$ python3 -q
>>> import numpy as np
>>> from numpy import linalg as LA
>>> np.set_printoptions(suppress=True, linewidth=200)
>>> mat = np.load("sample16.npy")
>>> print(mat)
[[ 29  41   6]
 [ 41 111  20]
 [  6  20  28]]
>>> x = np.ones(3)
>>> for _ in range(5):
...     x = mat @ x
...     x /= LA.norm(x)
...     print(round(x @ mat @ x, 1))
... 
131.3
132.1
132.1
132.1
132.1
>>> print(np.round(LA.eigvalsh(mat)[-1], 1))
132.1
>>> print(x.round(1))
[0.4 0.9 0.2]
>>> u, g = mat[0], mat[2]
>>> print(u @ u)
2558
>>> pr = (u @ g) / (u @ u) * u
>>> print(LA.matrix_rank(np.outer(u, g)))
1
>>> print(np.round((g - pr) @ u, 1))
0.0
>>> print(round(float(LA.norm(u + g) ** 2 + LA.norm(u - g) ** 2), 1))
7556.0
>>> u = np.array([0, -1, -5])
>>> other = mat + np.outer(u, np.eye(3)[1])
>>> print(round(LA.det(other) / LA.det(mat), 1), round(1 + LA.solve(mat, u)[1], 1))
1.0 1.0
>>> print(LA.matrix_rank(other - mat))
1
>>> print(LA.matrix_rank(LA.inv(other) - LA.inv(mat), tol=1e-8))
1
>>> X = np.array([[2, -2, 1, -2],
...     [-2, -1, 0, 0],
...     [-2, 0, 2, 0],
...     [1, 0, 0, -1],
...     [-2, -2, 2, -1]])
>>> X[:, 0] = -1 * X[:, 2]
>>> print(X)
[[-1 -2  1 -2]
 [ 0 -1  0  0]
 [-2  0  2  0]
 [ 0  0  0 -1]
 [-2 -2  2 -1]]
>>> rank = LA.matrix_rank(X)
>>> print(rank)
3
>>> ns = LA.svd(X)[2][rank:].T
>>> print([int(LA.matrix_rank(np.delete(X, i, axis=0))) for i in range(5)])
[3, 3, 3, 3, 3]
>>> print(np.round(X @ ns, 1) + 0)
[[0.]
 [0.]
 [0.]
 [0.]
 [0.]]
>>> left, sig, Vh = LA.svd(X)
>>> print(np.argmax(sig[:-1] / (sig[1:] + 1e-6)) + 1)
3
>>> print(sig.round(1) + 0)
[5.1 2.3 1.1 0. ]
>>> other = left[:, :3] @ np.diag(sig[:3]) @ Vh[:3]
>>> print(other.round(1) + 0)
[[-1. -2.  1. -2.]
 [ 0. -1.  0.  0.]
 [-2.  0.  2.  0.]
 [ 0.  0.  0. -1.]
 [-2. -2.  2. -1.]]
>>> print(LA.matrix_rank(other))
3
>>> print(LA.matrix_rank(X, rtol=0.05))
3
>>> w1 = np.array([[-5, 0], [-5, 2], [0, 3], [2, 0]])
>>> beta = np.array([9, 6])
>>> act = np.maximum(X @ w1 + beta, 0)
>>> print(LA.matrix_rank(act))
2
>>> print((act > 0).astype(int))
[[1 1]
 [1 1]
 [1 1]
 [1 1]
 [1 1]]
>>> C = np.array([[-2, 0, -1], [-1, 2, -2]])
>>> print((act @ C).round(6).argmax(axis=1))
[1 1 1 1 1]
>>> print(w1 @ C)
[[10  0  5]
 [ 8  4  1]
 [-3  6 -6]
 [-4  0 -2]]
>>> print(round(float(LA.norm(X, "nuc")), 1))
8.6
>>> print(np.round(LA.norm(X, axis=1), 1))
[3.2 1.  2.8 1.  3.6]
>>> print(round(np.trace(LA.pinv(X) @ X), 1))
3.0
>>> W0 = np.load("a.npy")
>>> print(W0)
[[ 8  1  0 -1  0  6]
 [ 1  9  2 -9  4  8]
 [ 0  1  6 -1  0  1]
 [ 4  4  9 -4  4  9]
 [ 7  6  9 -6  4  9]]
>>> print(W0.reshape(2, -1))
[[ 8  1  0 -1  0  6  1  9  2 -9  4  8  0  1  6]
 [-1  0  1  4  4  9 -4  4  9  7  6  9 -6  4  9]]
>>> t3 = W0.reshape(5, 2, -1)
>>> print(np.swapaxes(t3, 1, 2)[0])
[[ 8 -1]
 [ 1  0]
 [ 0  6]]
>>> print(t3.transpose(1, 0, 2))
[[[ 8  1  0]
  [ 1  9  2]
  [ 0  1  6]
  [ 4  4  9]
  [ 7  6  9]]

 [[-1  0  6]
  [-9  4  8]
  [-1  0  1]
  [-4  4  9]
  [-6  4  9]]]
>>> print(t3.sum(axis=1))
[[ 7  1  6]
 [-8 13 10]
 [-1  1  7]
 [ 0  8 18]
 [ 1 10 18]]
>>> print(np.einsum("ihd,ihd->ih", t3, t3))
[[ 65  37]
 [ 86 161]
 [ 37   2]
 [113 113]
 [166 133]]
>>> cov = W0.T @ W0
>>> print(LA.matrix_rank(cov))
5
>>> print(np.round(LA.svd(W0, compute_uv=False) ** 2, 1))
[760.4  81.9  64.8   4.6   1.4]
>>> print(np.round(LA.eigvalsh(cov)[::-1], 1) + 0)
[760.4  81.9  64.8   4.6   1.4   0. ]
>>> print(np.diag(cov))
[130 135 202 135  48 263]
